$ python3 -q
>>> import numpy as np
>>> import numpy.linalg as la
>>> np.set_printoptions(suppress=True, linewidth=100)
>>> data = np.loadtxt("out8.csv", delimiter=",")
>>> data
array([[ -1.,   1.,   5.,   3.,  -8.,   1.,   2., -10.,  -5.,   2.,   8.,   4.],
       [  1.,   3.,   7.,   5.,  -6.,   3.,   4.,  -8.,  -3.,   4.,  10.,   6.],
       [  0.,   2.,   6.,   4.,  -7.,   2.,   3.,  -9.,  -4.,   3.,   9.,   5.],
       [  2.,   4.,   8.,   6.,  -5.,   4.,   5.,  -7.,  -2.,   5.,  11.,   7.],
       [ -1.,   1.,   5.,   3.,  -8.,   1.,   2., -10.,  -5.,   2.,   8.,   4.],
       [ -2.,   0.,   4.,   2.,  -9.,   0.,   1., -11.,  -6.,   1.,   7.,   3.],
       [ -1.,   1.,   5.,   3.,  -8.,   1.,   2., -10.,  -5.,   2.,   8.,   4.]])
>>> round(la.norm(data, 2) / la.norm(data), 2)
np.float64(0.97)
>>> la.matrix_rank(data, rtol=0.1)
np.int64(2)
>>> la.lstsq(data[:-1].T, data[-1])[2]
np.int32(2)
>>> round(np.trace(la.pinv(data) @ data), 2)
np.float64(2.0)
>>> cov = data.T @ data
>>> print(np.allclose(cov, cov.T))
True
>>> np.round(la.svd(data, compute_uv=False) ** 2, 2) + 0
array([2265.06,  132.94,    0.  ,    0.  ,    0.  ,    0.  ,    0.  ])
>>> np.trace(cov), (data ** 2).sum()
(np.float64(2398.0), np.float64(2398.0))
>>> cov
array([[  12.,    8.,    0.,    4.,   26.,    8.,    6.,   30.,   20.,    6.,   -6.,    2.],
       [   8.,   32.,   80.,   56.,  -76.,   32.,   44., -100.,  -40.,   44.,  116.,   68.],
       [   0.,   80.,  240.,  160., -280.,   80.,  120., -360., -160.,  120.,  360.,  200.],
       [   4.,   56.,  160.,  108., -178.,   56.,   82., -230., -100.,   82.,  238.,  134.],
       [  26.,  -76., -280., -178.,  383.,  -76., -127.,  485.,  230., -127., -433., -229.],
       [   8.,   32.,   80.,   56.,  -76.,   32.,   44., -100.,  -40.,   44.,  116.,   68.],
       [   6.,   44.,  120.,   82., -127.,   44.,   63., -165.,  -70.,   63.,  177.,  101.],
       [  30., -100., -360., -230.,  485., -100., -165.,  615.,  290., -165., -555., -295.],
       [  20.,  -40., -160., -100.,  230.,  -40.,  -70.,  290.,  140.,  -70., -250., -130.],
       [   6.,   44.,  120.,   82., -127.,   44.,   63., -165.,  -70.,   63.,  177.,  101.],
       [  -6.,  116.,  360.,  238., -433.,  116.,  177., -555., -250.,  177.,  543.,  299.],
       [   2.,   68.,  200.,  134., -229.,   68.,  101., -295., -130.,  101.,  299.,  167.]])
>>> (data @ data.T).shape
(7, 7)
